$ python3 -q
>>> import numpy as np
>>> import numpy.linalg as la
>>> np.set_printoptions(precision=1, suppress=True, linewidth=120, sign=" ")
>>> def rd(a):
...     return np.round(a, 1) + 0
... 
>>> A = np.load("arr.npy")
>>> print(A)
[[ 8.   4.1  5.1  8.   5.9]
 [ 7.9  4.1  5.   8.   6.1]
 [ 7.9  4.1  5.1  8.2  6. ]
 [ 7.9  4.   5.2  8.1  6. ]
 [ 2.   3.8  2.   2.  -4.9]
 [ 2.   3.9  2.   1.9 -4.9]
 [ 2.   4.   1.9  1.9 -4.9]
 [ 1.9  4.   2.   2.  -4.9]
 [ 4.9  2.1 -4.  -2.9  8.1]
 [ 5.1  1.9 -4.  -3.   8.1]
 [ 5.1  2.2 -4.3 -3.   7.9]
 [ 5.   2.  -4.1 -3.   8.1]]
>>> labels = A[:, 0] > np.median(A[:, 0])
>>> r0 = A[labels].mean(axis=0) - A[~labels].mean(axis=0)
>>> print(np.argsort(-np.abs(r0).round(6), kind="stable"))
[ 4  3  0  2  1]
>>> cov = np.cov(A, rowvar=False)
>>> print(rd(la.eigvalsh(cov)[::-1]))
[ 44.6  36.2   0.    0.    0. ]
>>> M = np.loadtxt("out7.csv", delimiter=",")
>>> print(rd(M))
[[-1.4  1.4  0.7  0.4  0.8  8.  -0.6  4.2  1.7  3.2]
 [-1.6  1.1  1.   0.4  0.8  8.  -1.5  4.6  0.9  2.4]
 [-1.2 -2.   2.2  0.   0.1  0.  -5.3  2.8 -5.4 -5. ]
 [-1.2  1.7  0.3  0.4  0.8  7.8  0.2  3.6  2.5  3.9]
 [-1.9 -0.7  2.2  0.3  0.6  5.3 -4.7  5.1 -3.3 -2. ]
 [ 1.7 -0.9 -1.2 -0.4 -0.8 -7.9  1.9 -4.9 -0.3 -1.9]
 [ 1.7 -0.9 -1.3 -0.4 -0.8 -7.9  2.1 -4.9 -0.2 -1.7]
 [-0.9  1.9  0.   0.4  0.8  7.4  1.   3.1  3.2  4.4]
 [-1.7 -1.2  2.3  0.2  0.5  3.8 -5.2  4.6 -4.2 -3.1]
 [ 0.3 -2.2  0.8 -0.3 -0.6 -6.  -2.7 -1.5 -4.5 -5.3]
 [ 1.9  0.3 -2.  -0.4 -0.7 -6.2  4.2 -5.2  2.5  1. ]
 [ 1.6  1.4 -2.3 -0.2 -0.4 -2.9  5.3 -4.2  4.7  3.7]
 [-1.6 -1.4  2.3  0.2  0.3  2.7 -5.4  4.1 -4.7 -3.8]
 [ 1.7 -0.9 -1.2 -0.4 -0.8 -8.   1.9 -4.8 -0.4 -1.9]
 [-0.4 -2.3  1.5 -0.2 -0.3 -3.7 -4.2  0.5 -5.4 -5.6]
 [ 1.7 -0.8 -1.3 -0.4 -0.8 -7.9  2.2 -5.  -0.1 -1.6]
 [ 0.   2.3 -1.1  0.2  0.5  5.   3.4  0.6  5.   5.6]
 [ 1.9  0.  -1.9 -0.4 -0.8 -6.8  3.8 -5.3  1.9  0.4]
 [ 0.8  2.2 -1.9  0.1  0.1  2.   4.9 -1.6  5.6  5.5]
 [ 0.3  2.3 -1.4  0.2  0.4  4.   4.  -0.2  5.3  5.6]
 [-1.7  0.9  1.2  0.4  0.8  7.9 -2.   4.9  0.2  1.8]
 [-0.2  2.3 -1.   0.3  0.5  5.5  3.1  1.   4.8  5.4]
 [ 1.4  1.8 -2.3 -0.1 -0.2 -1.1  5.4 -3.4  5.2  4.6]
 [-0.9 -2.2  2.   0.  -0.1 -1.3 -5.   2.  -5.6 -5.3]
 [ 1.9  0.5 -2.1 -0.3 -0.7 -5.8  4.5 -5.2  2.9  1.5]
 [-0.5  2.2 -0.6  0.3  0.6  6.5  2.2  1.9  4.2  5.1]
 [ 0.7  2.2 -1.8  0.1  0.2  2.2  4.8 -1.5  5.6  5.5]
 [-1.6 -1.4  2.3  0.2  0.4  2.7 -5.4  4.1 -4.7 -3.8]
 [ 1.4 -1.4 -0.6 -0.4 -0.8 -8.   0.6 -4.1 -1.8 -3.2]
 [ 1.2  1.9 -2.2 -0.1 -0.1 -0.3  5.3 -3.   5.4  4.9]
 [-0.3  2.2 -0.8  0.3  0.6  5.9  2.7  1.4  4.6  5.3]
 [-1.1  1.8  0.2  0.4  0.8  7.7  0.5  3.4  2.8  4.1]
 [ 0.6 -2.1  0.4 -0.3 -0.7 -6.7 -1.9 -2.2 -4.  -4.9]
 [-0.4 -2.3  1.5 -0.2 -0.3 -3.6 -4.2  0.5 -5.4 -5.6]
 [-0.1  2.3 -1.   0.3  0.5  5.4  3.2  0.9  4.8  5.5]
 [-0.1  2.3 -1.   0.3  0.5  5.4  3.2  0.9  4.9  5.5]
 [-1.2  1.6  0.4  0.4  0.8  7.9  0.   3.8  2.3  3.6]
 [-0.6 -2.3  1.7 -0.1 -0.2 -2.6 -4.6  1.2 -5.5 -5.6]
 [ 1.7 -0.8 -1.3 -0.4 -0.8 -7.9  2.2 -4.9 -0.1 -1.6]
 [ 1.8 -0.4 -1.6 -0.4 -0.8 -7.5  3.  -5.2  0.9 -0.6]
 [ 0.3 -2.3  0.9 -0.3 -0.6 -5.8 -2.9 -1.3 -4.6 -5.4]
 [ 1.4 -1.4 -0.6 -0.4 -0.8 -8.   0.6 -4.1 -1.8 -3.2]
 [ 1.2 -1.6 -0.4 -0.4 -0.8 -7.8  0.  -3.8 -2.3 -3.7]
 [ 1.9  0.1 -2.  -0.4 -0.7 -6.5  4.  -5.3  2.2  0.7]
 [ 0.3  2.3 -1.5  0.2  0.3  3.7  4.2 -0.4  5.4  5.6]]
>>> Ac = A - A.mean(axis=0)
>>> vecs = la.svd(Ac)[2][:3]
>>> out = Ac - Ac @ vecs.T @ vecs
>>> print(rd(la.norm(out) / la.norm(Ac)))
0.0
>>> print(rd(np.cov(Ac @ vecs.T, rowvar=False)))
[[ 44.6   0.    0. ]
 [  0.   36.2   0. ]
 [  0.    0.    0. ]]
>>> print(rd((Ac @ vecs.T).std(axis=0)))
[ 6.4  5.8  0.1]
>>> print(rd(out.std(axis=0)))
[ 0.1  0.   0.   0.   0. ]
>>> print(rd(np.diag(vecs.T @ vecs)))
[ 0.3  0.6  0.7  0.6  0.9]
